% python3 -q
>>> import numpy as np
>>> import numpy.linalg as la
>>> np.set_printoptions(precision=4, suppress=True, linewidth=100, sign=" ")
>>> F = np.load("a.npy")
>>> F
array([[  2,   8,   7],
       [  1,  11,   7],
       [  0,   0,   0],
       [  0,   4,   1],
       [  0,   4,   1],
       [  5,  10,  10],
       [  0,   0,   0],
       [  0,   0,   0],
       [  0,   4,   1],
       [  6,   0,   7],
       [  0,   1,   1],
       [  0,   1,   0],
       [  0,   1,   0],
       [  0,   4,   1],
       [  5,   0,   7],
       [  0,   0,   0],
       [  0,   0,   0],
       [  0,   0,   1],
       [  0,   0,   0],
       [  7,   0,   7],
       [  0,   0,   0],
       [  1,   0,   4],
       [  0,   0,   0]])
>>> q, Rm = la.qr(F)
>>> round(abs(Rm[0, 0]), 4), round(la.norm(F[:, 0]), 4)
(np.float64(11.8743), np.float64(11.8743))
>>> q.shape, Rm.shape
((23, 3), (3, 3))
>>> np.round(q @ Rm, 4) + 0
array([[  2.,   8.,   7.],
       [  1.,  11.,   7.],
       [  0.,   0.,   0.],
       [  0.,   4.,   1.],
       [  0.,   4.,   1.],
       [  5.,  10.,  10.],
       [  0.,   0.,   0.],
       [  0.,   0.,   0.],
       [  0.,   4.,   1.],
       [  6.,   0.,   7.],
       [  0.,   1.,   1.],
       [  0.,   1.,   0.],
       [  0.,   1.,   0.],
       [  0.,   4.,   1.],
       [  5.,   0.,   7.],
       [  0.,   0.,   0.],
       [  0.,   0.,   0.],
       [  0.,   0.,   1.],
       [  0.,   0.,   0.],
       [  7.,   0.,   7.],
       [  0.,   0.,   0.],
       [  1.,   0.,   4.],
       [  0.,   0.,   0.]])
>>> X = np.load("block10.npy")
>>> X
array([[ 2,  1,  0,  0],
       [-2, -1,  0,  0],
       [ 0,  0,  2,  1],
       [ 0,  0, -2, -1]])
>>> hat = F @ la.solve(F.T @ F, F.T)
>>> round(np.trace(hat), 4)
np.float64(3.0)
>>> np.round(la.eigvalsh(hat), 4) + 0
array([ 0.,  0.,  0.,  0.,  0.,  0.,  0.,  0.,  0.,  0.,  0.,  0.,  0.,  0.,  0.,  0.,  0.,  0.,
        0.,  0.,  1.,  1.,  1.])
>>> d = la.norm(F[:, None] - F[None], axis=-1)
>>> np.flatnonzero(d[13] < d.mean() / 2)
array([  3,   4,   8,  13])
>>> (d + 1e9 * np.eye(23)).round(6).argmin(axis=1)
array([  1,   0,   6,   4,   3,   0,   2,   2,   3,  14,  11,  12,  11,   3,   9,   2,   2,   2,
         2,   9,   2,  17,   2])
>>> d[13].round(6).argsort(kind="stable")[:4]
array([  3,   4,   8,  13])
>>> d[:5, :5]
array([[  0.    ,   3.1623,  10.8167,   7.4833,   7.4833],
       [  3.1623,   0.    ,  13.0767,   9.2736,   9.2736],
       [ 10.8167,  13.0767,   0.    ,   4.1231,   4.1231],
       [  7.4833,   9.2736,   4.1231,   0.    ,   0.    ],
       [  7.4833,   9.2736,   4.1231,   0.    ,   0.    ]])
>>> d.shape
(23, 23)
>>> la.norm(F, axis=1)
array([ 10.8167,  13.0767,   0.    ,   4.1231,   4.1231,  15.    ,   0.    ,   0.    ,   4.1231,
         9.2195,   1.4142,   1.    ,   1.    ,   4.1231,   8.6023,   0.    ,   0.    ,   1.    ,
         0.    ,   9.8995,   0.    ,   4.1231,   0.    ])
>>> d[13]
array([  7.4833,   9.2736,   4.1231,   0.    ,   0.    ,  11.9164,   4.1231,   4.1231,   0.    ,
         9.3808,   3.    ,   3.1623,   3.1623,   0.    ,   8.775 ,   4.1231,   4.1231,   4.    ,
         4.1231,  10.0499,   4.1231,   5.099 ,   4.1231])
>>> np.unravel_index(d.round(6).argmax(), d.shape)
(np.int64(2), np.int64(5))
>>> d.mean(axis=1).argmax()
np.int64(5)
>>> la.norm(X, axis=1)
array([ 2.2361,  2.2361,  2.2361,  2.2361])
>>> round(float(la.norm(X[3], 1)), 4), round(float(la.norm(X[3], np.inf)), 4)
(3.0, 2.0)
>>> X[3] @ X[2]
np.int64(-5)
>>> round(float(la.norm(X, 2)), 4)
3.1623
>>> la.norm(X, axis=0)
array([ 2.8284,  1.4142,  2.8284,  1.4142])
>>> q, V = la.qr(F[:, :1])[0], la.qr(F[:, 1:])[0]
>>> s = la.svd(q.T @ V, compute_uv=False)
>>> np.degrees(np.arccos(s.clip(0, 1)))
array([ 16.336])
>>> round(la.norm(q @ q.T - V @ V.T, 2), 4)
np.float64(1.0)
>>> (s > 0.9).sum()
np.int64(1)
>>> m1 = np.loadtxt("mat.csv", delimiter=",")
>>> m1
array([[-11.3681, -16.8114,   7.2677,  -8.4494],
       [-10.3743, -13.3725,   6.0548,  11.3344],
       [ -9.516 ,  -6.2916,  -1.602 ,  18.1126],
       [  2.2147,   5.3794,  -2.8858, -20.7596],
       [ 13.8464,  15.7334,  -3.7286, -13.6462],
       [ -8.2349,  -4.2291,   4.0496,  -8.3264],
       [-22.1579, -12.4225,   1.4344,  15.0808],
       [-16.0988,  -6.328 ,   4.5821,  -0.1549],
       [ 17.6392,  13.8947,  -2.2517,  -1.4275],
       [ 13.4886,   5.3822,  -3.2775,  -7.4491],
       [-12.3377,  -9.2104,   6.8392,   7.8126],
       [ -3.2217, -11.3093,  -1.9026,  -2.5275],
       [  2.4831,   4.2384,  -1.1682,  -5.14  ],
       [ 15.837 ,  21.1668,  -7.1485,  -0.9539],
       [-13.3252, -12.5431,   4.5055,  15.3532],
       [-13.4264, -10.6864,  12.5122,  -9.7692],
       [ 13.0789,   4.7845,  -2.1153,   1.2436],
       [-33.8603, -16.6441,  18.3446,  -1.1507],
       [ 11.2018,  13.3936, -10.7163,   4.1703],
       [  9.8936,   6.9641,  -5.1685,  -5.4048],
       [-13.8412, -18.1288,  11.5852,   2.2873],
       [-13.8074,  -6.234 ,   9.3818,  -0.5148],
       [  4.848 ,   0.9327,  -8.6803,  14.1334],
       [ -7.267 ,  -4.0504,   6.8608,   3.2135],
       [ -7.6079,  -0.7516,   6.5547, -14.1935],
       [  7.0131,   9.7996,  -3.6558, -11.6493],
       [ 17.5679,   9.922 ,  -6.7922,   7.4618],
       [ 12.5828,  11.1618,  -6.2241,   9.095 ],
       [  6.8952,  12.0734,  -1.4341, -16.4293],
       [ -9.5238, -13.6888,  11.2995, -10.5196],
       [  3.7734,   4.1069,  -2.9694,   4.2488]])
>>> m1.sum(axis=0)
array([-53.6049, -23.7685,  39.5512, -24.9184])
>>> la.svd(m1, compute_uv=False)
array([ 99.4606,  55.7253,  21.3907,  15.7563])
>>> round(float(la.norm(m1)), 4)
117.0622
